$ python -q
>>> import numpy as np
>>> np.set_printoptions(precision=1, suppress=True, linewidth=100)
>>> def rnd(a):
...     return np.round(a, 1) + 0
... 
>>> m1 = np.load("block4.npy")
>>> print(m1)
[[  1   0  -4  -1   5   4  -1   4   3  -5]
 [  5   3  -5  -4   2   5   0   8   8  -4]
 [  1  -2  -1  -8   4   6  -1  13   6  -1]
 [  2   3  -6  -6   0   8  -4  15   2   4]
 [  3   7  -7 -10  -1   3  -4  14  -2   6]
 [ -2   3 -11  -5  -3   4  -3  17  -1  11]
 [  3  -1 -11  -7  -4   3   1  19   4   6]
 [  5  -4  -6 -12  -5   7  -1  22   8   8]
 [  9  -6  -1  -9  -7  10  -6  21  13  12]
 [ 13 -10  -2  -6 -10   7  -8  22  12  14]
 [ 14 -10  -4  -2  -9   9  -3  20  16  13]
 [ 13  -7  -8  -3 -14   8   1  23  17  15]
 [ 10 -12 -13  -3 -16   3   5  25  19  18]
 [  6 -13 -17   0 -13   3  10  23  16  23]
 [  8  -9 -13  -1 -13   2  14  25  11  25]
 [ 10  -4 -12  -4  -8  -2  15  26  13  23]
 [  9  -9 -10  -4 -13   2  18  26   9  28]
 [ 13 -10 -14   0 -12  -3  21  26   7  33]]
>>> hat = m1 @ np.linalg.solve(m1.T @ m1, m1.T)
>>> print(rnd(np.linalg.eigvalsh(hat)))
[0. 0. 0. 0. 0. 0. 0. 0. 1. 1. 1. 1. 1. 1. 1. 1. 1. 1.]
>>> print(np.allclose(hat @ hat, hat))
True
>>> print(rnd(np.diag(hat)))
[0.4 0.5 0.6 0.4 0.7 0.7 0.5 0.5 0.5 0.6 0.4 0.5 0.5 0.8 0.3 0.8 0.6 0.7]
>>> print(rnd(hat @ m1[:, 6]))
[-1.  0. -1. -4. -4. -3.  1. -1. -6. -8. -3.  1.  5. 10. 14. 15. 18. 21.]
>>> print(rnd(np.trace(hat)))
10.0
>>> u = np.array([3, 0, 3])
>>> print(np.cross(m1[4, :3], m1[16, :3]))
[-133  -33  -90]
>>> print(np.correlate(m1[4], m1[16], "full"))
[  84  223  -55 -107 -168 -336 -408  429   79  535  437  225 -173  -14 -147 -166   84  -72   54]
>>> A2 = m1[0, 0] * m1[1:] - np.outer(m1[1:, 0], m1[0])
>>> print(A2)
[[  0   3  15   1 -23 -15   5 -12  -7  21]
 [  0  -2   3  -7  -1   2   0   9   3   4]
 [  0   3   2  -4 -10   0  -2   7  -4  14]
 [  0   7   5  -7 -16  -9  -1   2 -11  21]
 [  0   3 -19  -7   7  12  -5  25   5   1]
 [  0  -1   1  -4 -19  -9   4   7  -5  21]
 [  0  -4  14  -7 -30 -13   4   2  -7  33]
 [  0  -6  35   0 -52 -26   3 -15 -14  57]
 [  0 -10  50   7 -75 -45   5 -30 -27  79]
 [  0 -10  52  12 -79 -47  11 -36 -26  83]
 [  0  -7  44  10 -79 -44  14 -29 -22  80]
 [  0 -12  27   7 -66 -37  15 -15 -11  68]
 [  0 -13   7   6 -43 -21  16  -1  -2  53]
 [  0  -9  19   7 -53 -30  22  -7 -13  65]
 [  0  -4  28   6 -58 -42  25 -14 -17  73]
 [  0  -9  26   5 -58 -34  27 -10 -18  73]
 [  0 -10  38  13 -77 -55  34 -26 -32  98]]
>>> print(np.flatnonzero(~A2.round(6).any(axis=1)))
[]
>>> print(m1[:, 0] / m1[0, 0])
[ 1.  5.  1.  2.  3. -2.  3.  5.  9. 13. 14. 13. 10.  6.  8. 10.  9. 13.]
>>> X = np.load("data.npy")
>>> print(X)
[[-1.  0.  0.  2.  0. -2.  0.  0.  0.]
 [ 1.  0.  2. -3. -3.  0.  0.  0.  0.]
 [-3.  1.  1.  0.  3.  3.  0.  0.  0.]
 [-1. -2.  3.  0. -2.  0.  0.  0.  0.]
 [ 0.  0. -1.  1.  2.  0.  0.  0.  0.]
 [-2.  0. -2. -3. -1.  3.  0.  0.  0.]
 [ 0.  0.  0.  0.  0.  0.  1.  1.  2.]
 [ 0.  0.  0.  0.  0.  0.  2. -2. -1.]
 [ 0.  0.  0.  0.  0.  0.  2. -2. -2.]]
>>> t3 = np.stack([X, -2 * X, X[::-1]])
>>> print(np.linalg.matrix_rank(t3.reshape(3, -1)))
2
>>> print(rnd(np.linalg.norm(t3, axis=(1, 2))))
[11.8 23.6 11.8]
>>> print(np.einsum("bij,cij->bc", t3, t3))
[[ 139. -278.    2.]
 [-278.  556.   -4.]
 [   2.   -4.  139.]]
>>> A2 = np.linalg.inv(X)
>>> print(rnd(np.linalg.det(X) * A2))
[[ -468.  -216.  -112.   -56.  -312.  -200.     0.     0.     0.]
 [   36.  -144.   196.  -424. -1020.  -172.     0.     0.     0.]
 [  -36.   144.   152.    76.   -24.  -176.     0.     0.     0.]
 [ -324.  -792.   -24.   -12. -1260.  -192.     0.     0.     0.]
 [  144.   468.    88.    44.  1140.     8.     0.     0.     0.]
 [ -612.  -684.    32.    16. -1104.   -92.     0.     0.     0.]
 [    0.     0.     0.     0.     0.     0.   522.  -522.   783.]
 [    0.     0.     0.     0.     0.     0.   522. -1566.  1305.]
 [    0.     0.     0.     0.     0.     0.     0.  1044. -1044.]]
>>> print(rnd(A2))
[[-0.4 -0.2 -0.1 -0.1 -0.3 -0.2  0.   0.   0. ]
 [ 0.  -0.1  0.2 -0.4 -1.  -0.2  0.   0.   0. ]
 [ 0.   0.1  0.1  0.1  0.  -0.2  0.   0.   0. ]
 [-0.3 -0.8  0.   0.  -1.2 -0.2  0.   0.   0. ]
 [ 0.1  0.4  0.1  0.   1.1  0.   0.   0.   0. ]
 [-0.6 -0.7  0.   0.  -1.1 -0.1  0.   0.   0. ]
 [ 0.   0.   0.   0.   0.   0.   0.5 -0.5  0.8]
 [ 0.   0.   0.   0.   0.   0.   0.5 -1.5  1.2]
 [ 0.   0.   0.   0.   0.   0.   0.   1.  -1. ]]
>>> print(rnd(np.linalg.slogdet(X)[0]))
1.0
